>>> import numpy as np
>>> np.set_printoptions(precision=2, suppress=True, linewidth=140)
>>> arr = np.load("test18.npy")
>>> print(arr)
[[ 2.72 -0.73 -0.47]
 [-0.92  1.26  0.67]
 [ 4.04 -1.22 -2.37]
 [-2.24 -1.87 -2.56]
 [-1.79  0.07  1.47]
 [ 0.87 -0.07 -5.37]
 [-0.51  1.25  3.03]
 [ 0.01  0.25 -1.36]
 [-0.09  0.77  5.03]
 [ 1.79 -0.18 -0.92]
 [ 2.53 -2.01  1.8 ]
 [-1.17  1.94  1.65]
 [-2.77 -0.36 -6.05]
 [ 1.94  0.39 -0.17]
 [-1.48 -0.82 -1.62]
 [-1.09 -1.04  1.05]
 [-2.63  1.57  0.24]
 [-4.27 -0.16  4.86]
 [ 3.25 -2.5   3.75]
 [-2.27  0.81 -3.65]]
>>> lab = arr[:, 0] > np.median(arr[:, 0])
>>> r0 = arr[lab].mean(axis=0) - arr[~lab].mean(axis=0)
>>> print(r0)
[ 3.72 -0.54  0.69]
>>> print(((arr - arr.mean(axis=0)) @ r0 > 0).astype(int))
[1 0 1 0 0 1 1 0 1 1 1 0 0 1 0 0 0 0 1 0]
>>> print(lab.astype(int))
[1 0 1 0 0 1 1 1 1 1 1 0 0 1 0 0 0 0 1 0]
>>> print((((arr - arr.mean(axis=0)) @ r0 > 0) == lab).mean())
0.95
>>> m1 = np.array([[4, 5, 4, 5, 4, 5],
...     [5, -5, 5, -5, 5, -5],
...     [-4, -3, -4, -3, -4, -3],
...     [4, 5, 4, 5, 4, 5],
...     [5, -5, 5, -5, 5, -5],
...     [-4, -3, -4, -3, -4, -3]])
>>> r = np.linalg.matrix_rank(m1)
>>> print(r)
2
>>> N = np.linalg.svd(m1)[2][r:].T
>>> print(np.allclose(m1 @ N, 0))
True
>>> print([int(np.linalg.matrix_rank(m1[:i])) for i in range(1, len(m1) + 1)])
[1, 2, 2, 2, 2, 2]
>>> print(np.linalg.lstsq(m1[:-1].T, m1[-1])[2])
2
>>> M2 = np.array([[1, -2, -1],
...     [2, 0, 1],
...     [2, -2, 0],
...     [-1, -1, 0],
...     [-1, 2, -2],
...     [1, -1, 0]])
>>> print(np.linalg.matrix_rank(m1 @ M2))
2
>>> print(M2.T @ m1.T)
[[ 18   0 -14  18   0 -14]
 [-18   0  14 -18   0  14]
 [ -7 -20   9  -7 -20   9]]
>>> print(np.einsum("ij,ij->i", m1, m1))
[123 150  75 123 150  75]
>>> print(np.einsum("ij->j", m1))
[10 -6 10 -6 10 -6]
>>> print(np.vstack([m1, M2.T]).shape)
(9, 6)
>>> x = np.array([-4, 3, -4, 3, -5, -8])
>>> a = np.maximum(m1 @ x, 0)
>>> print(np.maximum(m1 @ (3 * x), 0))
[  0   0 174   0   0 174]
>>> Uu, s, VT = np.linalg.svd(m1)
>>> print(np.argmax(s[:-1] / (s[1:] + 1e-6)) + 1)
2
>>> print(s.round(2) + 0)
[19.76 17.48  0.    0.    0.    0.  ]
>>> M2 = Uu[:, :2] @ np.diag(s[:2]) @ VT[:2]
>>> print(np.linalg.matrix_rank(M2))
2
>>> print(M2)
[[ 4.  5.  4.  5.  4.  5.]
 [ 5. -5.  5. -5.  5. -5.]
 [-4. -3. -4. -3. -4. -3.]
 [ 4.  5.  4.  5.  4.  5.]
 [ 5. -5.  5. -5.  5. -5.]
 [-4. -3. -4. -3. -4. -3.]]
>>> F = np.array([[9.0, -4.0, -4.0], [16.0, -7.0, -8.0], [8.0, -4.0, -3.0]])
>>> M2 = F / np.sqrt((F ** 2).mean(axis=1, keepdims=True))
>>> print(np.linalg.matrix_rank(M2) == np.linalg.matrix_rank(F))
True
>>> print(np.linalg.norm(M2, axis=1))
[1.73 1.73 1.73]
